$ python3 -q
>>> import numpy as np
>>> from numpy import linalg as LA
>>> np.set_printoptions(precision=1, suppress=True, linewidth=140)
>>> X = np.array([[0, 0, 0], [5, 4, 3], [0, 0, 0]])
>>> r0 = np.array([1, 0])
>>> np.cross(X[1, :3], X[2, :3])
array([0, 0, 0])
>>> np.correlate(X[1], X[2], "full")
array([0, 0, 0, 0, 0])
>>> np.array([np.convolve(row, r0, "same") for row in X])
array([[0, 0, 0],
       [5, 4, 3],
       [0, 0, 0]])
>>> np.convolve(X[1], r0)
array([5, 4, 3, 0])
>>> x0 = np.array([0, -4, -4])
>>> X @ np.eye(3)[1]
array([0., 4., 0.])
>>> (X * x0).sum(axis=1)
array([  0, -28,   0])
>>> X * x0
array([[  0,   0,   0],
       [  0, -16, -12],
       [  0,   0,   0]])
>>> X @ (2 * x0)
array([  0, -56,   0])
>>> X @ np.ones(3)
array([ 0., 12.,  0.])
>>> np.sign((X @ x0).round(6))
array([ 0, -1,  0])
>>> rank = LA.matrix_rank(X)
>>> rank
np.int64(1)
>>> ns = LA.svd(X)[2][rank:].T
>>> ns.shape
(3, 2)
>>> ns @ ns.T
array([[ 0.5, -0.4, -0.3],
       [-0.4,  0.7, -0.2],
       [-0.3, -0.2,  0.8]])
>>> Uu, sv, Vt = LA.svd(X, full_matrices=False)
>>> np.abs(Uu[:, 0]).round(6).argmax()
np.int64(1)
>>> (sv > 1e-8).sum()
np.int64(1)
>>> np.round(Vt @ Vt.T, 1) + 0
array([[1., 0., 0.],
       [0., 1., 0.],
       [0., 0., 1.]])
>>> Uu.T @ Uu
array([[1., 0., 0.],
       [0., 1., 0.],
       [0., 0., 1.]])
>>> np.round(Uu.T @ X @ Vt.T, 1) + 0
array([[7.1, 0. , 0. ],
       [0. , 0. , 0. ],
       [0. , 0. , 0. ]])
>>> t3 = np.stack([X, -3 * X, X[::-1]])
>>> t3.shape
(3, 3, 3)
>>> LA.matrix_rank(t3.reshape(3, -1))
np.int64(1)
>>> LA.matrix_rank(t3)
array([1, 1, 1])
>>> LA.det(t3)
array([0., 0., 0.])
>>> M = np.array([[-2, 0, 0], [0, -2, 0], [1, -2, 0]])
>>> # null space of dimension 1
>>> rank = LA.matrix_rank(M)
>>> rank
np.int64(2)
>>> ns = LA.svd(M)[2][rank:].T
>>> np.allclose(M @ ns, 0)
True
>>> ns.shape
(3, 1)
>>> LA.matrix_rank(M.T @ M), LA.matrix_rank(M @ M.T)
(np.int64(2), np.int64(2))
>>> [int(LA.matrix_rank(M[:, :j + 1])) for j in range(3)]
[1, 2, 2]
>>> [int(LA.matrix_rank(np.delete(M, i, axis=0))) for i in range(3)]
[2, 2, 2]
>>> Uu, sv, Vt = LA.svd(M)
>>> V = Vt[:(sv > 1e-8).sum()]
>>> rng = np.random.default_rng(685344)
>>> x0 = M[1] + -2 * M[0] + rng.integers(2) * np.eye(3)[1]
>>> x0
array([ 4., -2.,  0.])
>>> np.round(V.T @ V, 1) + 0
array([[1., 0., 0.],
       [0., 1., 0.],
       [0., 0., 0.]])
>>> np.diag(V.T @ V)
array([1., 1., 0.])
>>> round(LA.norm(x0 - V.T @ V @ x0), 1)
np.float64(0.0)
>>> M @ M
array([[ 4,  0,  0],
       [ 0,  4,  0],
       [-2,  4,  0]])
>>> np.prod(np.diag(M)), round(LA.det(M), 1)
(np.int64(0), np.float64(0.0))
>>> LA.matrix_power(M - np.diag(np.diag(M)), 3)
array([[0, 0, 0],
       [0, 0, 0],
       [0, 0, 0]])
>>> Uu, sv, Vt = LA.svd(M, full_matrices=False)
>>> sv / sv[0]
array([1. , 0.7, 0. ])
>>> round(float(np.sqrt((sv ** 2).sum())), 1), round(LA.norm(M), 1)
(3.6, np.float64(3.6))
>>> sv
array([3., 2., 0.])
>>> Uu.shape, sv.shape, Vt.shape
((3, 3), (3,), (3, 3))
>>> np.cumsum(sv ** 2) / np.sum(sv ** 2)
array([0.7, 1. , 1. ])
>>> r0, g = M[2], M[1]
>>> r0 @ r0
np.int64(5)
>>> p = (r0 @ g) / (r0 @ r0) * r0
>>> round(float(LA.norm(r0 + g) ** 2 + LA.norm(r0 - g) ** 2), 1)
18.0
>>> round(float((g - p) @ r0), 1)
-0.0
>>> p
array([ 0.8, -1.6,  0. ])
>>> np.outer(r0, g)
array([[ 0, -2,  0],
       [ 0,  4,  0],
       [ 0,  0,  0]])
>>> LA.matrix_rank(np.outer(r0, g))
np.int64(1)
>>> g - p
array([-0.8, -0.4,  0. ])
>>> K = np.array([[-1.0, 3.0, 3.0, 0.0],
...     [1.0, -2.0, -3.0, 1.0],
...     [0.0, 0.0, 1.0, 0.0],
...     [0.0, 0.0, 0.0, 1.0]])
>>> x0 = np.array([3, 2, 0, 0])
>>> target = K @ x0
>>> b, lr = np.zeros(4), 1 / LA.norm(K, 2) ** 2
>>> for i in range(150):
...     b -= lr * K.T @ (K @ b - target)
...     if i % 50 == 0: print(i, round(LA.norm(K @ b - target), 1))
... 
0 1.3
50 0.6
100 0.5
>>> np.round(LA.cond(K), 1)
np.float64(33.7)
>>> z = rng.permutation(4)
>>> z
array([1, 2, 3, 0])
>>> M2 = K[z][:, z]
>>> M2
array([[-2., -3.,  1.,  1.],
       [ 0.,  1.,  0.,  0.],
       [ 0.,  0.,  1.,  0.],
       [ 3.,  3.,  0., -1.]])
>>> np.sort(np.abs(LA.eigvals(M2)))
array([0.3, 1. , 1. , 3.3])
>>> z = rng.permutation(4)
>>> M2 = K[:, z] * rng.choice([-1, 1], 4)
>>> M2
array([[ 3., -0.,  3., -1.],
       [-2., -1., -3.,  1.],
       [ 0., -0.,  1.,  0.],
       [ 0., -1.,  0.,  0.]])
>>> Uu, _, Vt = LA.svd(K.T @ M2)
>>> np.round(LA.lstsq(K, M2)[0], 1) + 0
array([[ 0.,  0.,  0.,  1.],
       [ 1.,  0.,  0.,  0.],
       [ 0.,  0.,  1.,  0.],
       [ 0., -1.,  0.,  0.]])
>>> z
array([1, 3, 2, 0])
>>> np.round(Uu @ Vt, 1) + 0
array([[ 0.,  0.,  0.,  1.],
       [ 1.,  0.,  0.,  0.],
       [ 0.,  0.,  1.,  0.],
       [ 0., -1.,  0.,  0.]])
>>> round(LA.det(M2[::-1]), 1)
np.float64(1.0)
>>> np.einsum("ij,ji->", M2, M2)
np.float64(9.0)
>>> np.kron(np.eye(2, dtype=int), M2)
array([[ 3., -0.,  3., -1.,  0., -0.,  0., -0.],
       [-2., -1., -3.,  1., -0., -0., -0.,  0.],
       [ 0., -0.,  1.,  0.,  0., -0.,  0.,  0.],
       [ 0., -1.,  0.,  0.,  0., -0.,  0.,  0.],
       [ 0., -0.,  0., -0.,  3., -0.,  3., -1.],
       [-0., -0., -0.,  0., -2., -1., -3.,  1.],
       [ 0., -0.,  0.,  0.,  0., -0.,  1.,  0.],
       [ 0., -0.,  0.,  0.,  0., -1.,  0.,  0.]])
>>> np.round(np.poly(M2), 1) + 0
array([ 1., -3.,  0.,  1.,  1.])
>>> np.einsum("ii->", M2)
np.float64(3.0)
>>> round(LA.det(M2.T), 1)
np.float64(1.0)
>>> O = K.astype(float).copy()
>>> for j in range(4):
...     O[:, j] -= O[:, :j] @ (O[:, :j].T @ O[:, j])
...     O[:, j] /= LA.norm(O[:, j])
... 
>>> O.round(1) + 0
array([[-0.7,  0.7,  0. ,  0. ],
       [ 0.7,  0.7,  0. ,  0. ],
       [ 0. ,  0. ,  1. ,  0. ],
       [ 0. ,  0. ,  0. ,  1. ]])
>>> mat = np.array([[-2.7, 2.0, 2.0, 3.0],
...     [-4.0, -3.7, 3.0, -4.0],
...     [-2.0, 5.0, -0.7, -5.0],
...     [-3.0, 2.0, 2.0, 3.3]])
>>> r0, g = mat[1], mat[3]
>>> round(float(r0 @ r0), 1)
54.7
>>> p = (r0 @ g) / (r0 @ r0) * r0
>>> p
array([ 0.2,  0.2, -0.1,  0.2])
>>> g - p
array([-3.2,  1.8,  2.1,  3.1])
>>> round(float(LA.norm(r0 + g) ** 2 + LA.norm(r0 - g) ** 2), 1)
165.2
>>> round(LA.norm(mat) ** 2 / LA.norm(mat, 2) ** 2, 1)
np.float64(2.5)
>>> LA.norm(mat, axis=1).argmax()
np.int64(1)
>>> round(LA.norm(mat[3] - mat[0]), 1)
np.float64(0.4)
>>> data = np.loadtxt("mat.csv", delimiter=",")
>>> data
array([[2., 3., 0.],
       [2., 2., 1.],
       [0., 1., 1.]])
>>> def softmax(z):
...     e = np.exp(z - z.max(axis=-1, keepdims=True))
...     return e / e.sum(axis=-1, keepdims=True)
... 
>>> np.round(softmax(10 * data[1]), 1) + 0
array([0.5, 0.5, 0. ])
>>> S = data @ data.T / np.sqrt(3)
>>> softmax(S)[1] @ data
array([2. , 2.6, 0.4])
>>> x0 = np.array([2, -2, 0])
>>> h = np.maximum(data @ x0, 0)
>>> np.flatnonzero(h > 1e-9)
array([], dtype=int64)
>>> h
array([0., 0., 0.])
>>> np.maximum(data @ (3 * x0), 0)
array([0., 0., 0.])
>>> data * (h > 1e-9)[:, None]
array([[0., 0., 0.],
       [0., 0., 0.],
       [0., 0., 0.]])
>>> feats = np.array([[-5, 5, -5, -10, 10, -10],
...     [3, -8, 3, 6, -16, 6],
...     [-6, -5, 2, -12, -10, 4],
...     [-10, 10, -10, 0, 0, 0],
...     [6, -16, 6, 0, 0, 0],
...     [-12, -10, 4, 0, 0, 0]])
>>> np.round(np.abs(LA.eigvals(feats)).max(), 1)
np.float64(27.6)
>>> np.trace(feats)
np.int64(-11)
>>> feats @ feats
array([[ 350, -200,  150,  140,  -80,   60],
       [-285,  320, -165, -114,  128,  -66],
       [  15,    0,   95,    6,    0,   38],
       [ 140,  -80,   60,  280, -160,  120],
       [-114,  128,  -66, -228,  256, -132],
       [   6,    0,   38,   12,    0,   76]])
>>> (feats - feats.T) / 2
array([[ 0. ,  1. ,  0.5,  0. ,  2. ,  1. ],
       [-1. ,  0. ,  4. , -2. ,  0. ,  8. ],
       [-0.5, -4. ,  0. , -1. , -8. ,  0. ],
       [ 0. ,  2. ,  1. ,  0. ,  0. ,  0. ],
       [-2. ,  0. ,  8. ,  0. ,  0. ,  0. ],
       [-1. , -8. ,  0. ,  0. ,  0. ,  0. ]])
>>> (feats + feats.T) / 2
array([[ -5. ,   4. ,  -5.5, -10. ,   8. , -11. ],
       [  4. ,  -8. ,  -1. ,   8. , -16. ,  -2. ],
       [ -5.5,  -1. ,   2. , -11. ,  -2. ,   4. ],
       [-10. ,   8. , -11. ,   0. ,   0. ,   0. ],
       [  8. , -16. ,  -2. ,   0. ,   0. ,   0. ],
       [-11. ,  -2. ,   4. ,   0. ,   0. ,   0. ]])
>>> O, V = LA.qr(feats[:, :1])[0], LA.qr(feats[:, 1:])[0]
>>> sv = LA.svd(O.T @ V, compute_uv=False)
>>> sv
array([0.7])
>>> round(LA.norm(O @ O.T - V @ V.T, 2), 1)
np.float64(1.0)
>>> O, Rm = LA.qr(feats)
>>> np.abs(np.diag(Rm))
array([18.7, 23.3,  5.1, 15. , 18.7,  4.1])
>>> np.round(O @ Rm, 1) + 0
array([[ -5.,   5.,  -5., -10.,  10., -10.],
       [  3.,  -8.,   3.,   6., -16.,   6.],
       [ -6.,  -5.,   2., -12., -10.,   4.],
       [-10.,  10., -10.,   0.,   0.,   0.],
       [  6., -16.,   6.,   0.,   0.,   0.],
       [-12., -10.,   4.,   0.,   0.,   0.]])
>>> O
array([[-0.3,  0.2,  0.3,  0.5, -0.3,  0.6],
       [ 0.2, -0.3,  0.3, -0.3,  0.6,  0.6],
       [-0.3, -0.3, -0.1,  0.6,  0.6, -0.3],
       [-0.5,  0.3,  0.6, -0.3,  0.2, -0.3],
       [ 0.3, -0.6,  0.6,  0.2, -0.3, -0.3],
       [-0.6, -0.6, -0.3, -0.3, -0.3,  0.1]])
>>> np.round(O.T @ O, 1) + 0
array([[1., 0., 0., 0., 0., 0.],
       [0., 1., 0., 0., 0., 0.],
       [0., 0., 1., 0., 0., 0.],
       [0., 0., 0., 1., 0., 0.],
       [0., 0., 0., 0., 1., 0.],
       [0., 0., 0., 0., 0., 1.]])
>>> np.allclose(Rm.T @ Rm, feats.T @ feats)
True
>>> x0 = np.array([2, 0, 3, 1])
>>> h = np.maximum(K @ x0, 0)
>>> np.tanh(K @ x0)
array([ 1. , -1. ,  1. ,  0.8])
>>> np.flatnonzero(h > 1e-9)
array([0, 2, 3])
>>> K.T @ h
array([-7., 21., 24.,  1.])
>>> K * (h > 1e-9)[:, None]
array([[-1.,  3.,  3.,  0.],
       [ 0., -0., -0.,  0.],
       [ 0.,  0.,  1.,  0.],
       [ 0.,  0.,  0.,  1.]])
>>> np.maximum(K @ (3 * x0), 0)
array([21.,  0.,  9.,  3.])
>>> h
array([7., 0., 3., 1.])
>>> M2 = LA.inv(feats)
>>> np.round(feats @ M2, 1) + 0
array([[1., 0., 0., 0., 0., 0.],
       [0., 1., 0., 0., 0., 0.],
       [0., 0., 1., 0., 0., 0.],
       [0., 0., 0., 1., 0., 0.],
       [0., 0., 0., 0., 1., 0.],
       [0., 0., 0., 0., 0., 1.]])
>>> round(LA.det(feats) * LA.det(M2), 1)
np.float64(1.0)
>>> np.allclose(M2, feats.T)
False
>>> M2.round(1) + 0
array([[ 0. ,  0. ,  0. ,  0. ,  0. , -0.1],
       [ 0. ,  0. ,  0. , -0.1, -0.1,  0. ],
       [ 0. ,  0. ,  0. , -0.2, -0.1,  0.1],
       [ 0. ,  0. , -0.1,  0. ,  0. ,  0. ],
       [-0.1, -0.1,  0. ,  0. ,  0. ,  0. ],
       [-0.2, -0.1,  0.1,  0.1,  0.1,  0. ]])
>>> (np.abs(M2) > 1e-9).astype(int)
array([[0, 0, 0, 1, 1, 1],
       [0, 0, 0, 1, 1, 0],
       [0, 0, 0, 1, 1, 1],
       [1, 1, 1, 1, 1, 1],
       [1, 1, 0, 1, 1, 0],
       [1, 1, 1, 1, 1, 1]])
>>> arr = np.load("dump.npy")
>>> arr
array([[0., 2., 4.],
       [2., 0., 0.],
       [4., 0., 0.]])
>>> np.unique(arr.round(6), axis=0).shape
(3, 3)
>>> np.abs(np.diag(LA.qr(arr)[1])) > 1e-9
array([ True,  True, False])
>>> np.allclose(arr[:-1].T @ LA.lstsq(arr[:-1].T, arr[-1])[0], arr[-1])
True
>>> Uu, sv, Vt = LA.svd(arr)
>>> sv.round(1) + 0
array([4.5, 4.5, 0. ])
>>> M2 = Uu[:, :2] @ np.diag(sv[:2]) @ Vt[:2]
>>> np.round(np.abs(arr - M2).max(), 1)
np.float64(0.0)
>>> np.round(LA.norm(arr - M2) / LA.norm(arr), 1)
np.float64(0.0)
>>> M2.round(1) + 0
array([[0., 2., 4.],
       [2., 0., 0.],
       [4., 0., 0.]])
>>> np.all(LA.eigvalsh(arr) > 0)
np.False_
>>> [round(float(LA.det(arr[:i, :i])), 2) + 0 for i in range(1, 4)]
[0.0, -4.0, 0.0]
>>> F = np.load("m.npy")
>>> F
array([[14, 12,  8, 12],
       [12, 15,  8, 12],
       [ 8,  8,  8,  8],
       [12, 12,  8, 13]])
>>> ev, V = LA.eigh(F)
>>> x0 = np.array([0, 0, -2, -1])
>>> np.abs(F).sum(axis=1).max(), np.round(np.abs(ev).max(), 1)
(np.int64(47), np.float64(43.4))
>>> V * np.maximum(ev, 0) @ V.T
array([[14., 12.,  8., 12.],
       [12., 15.,  8., 12.],
       [ 8.,  8.,  8.,  8.],
       [12., 12.,  8., 13.]])
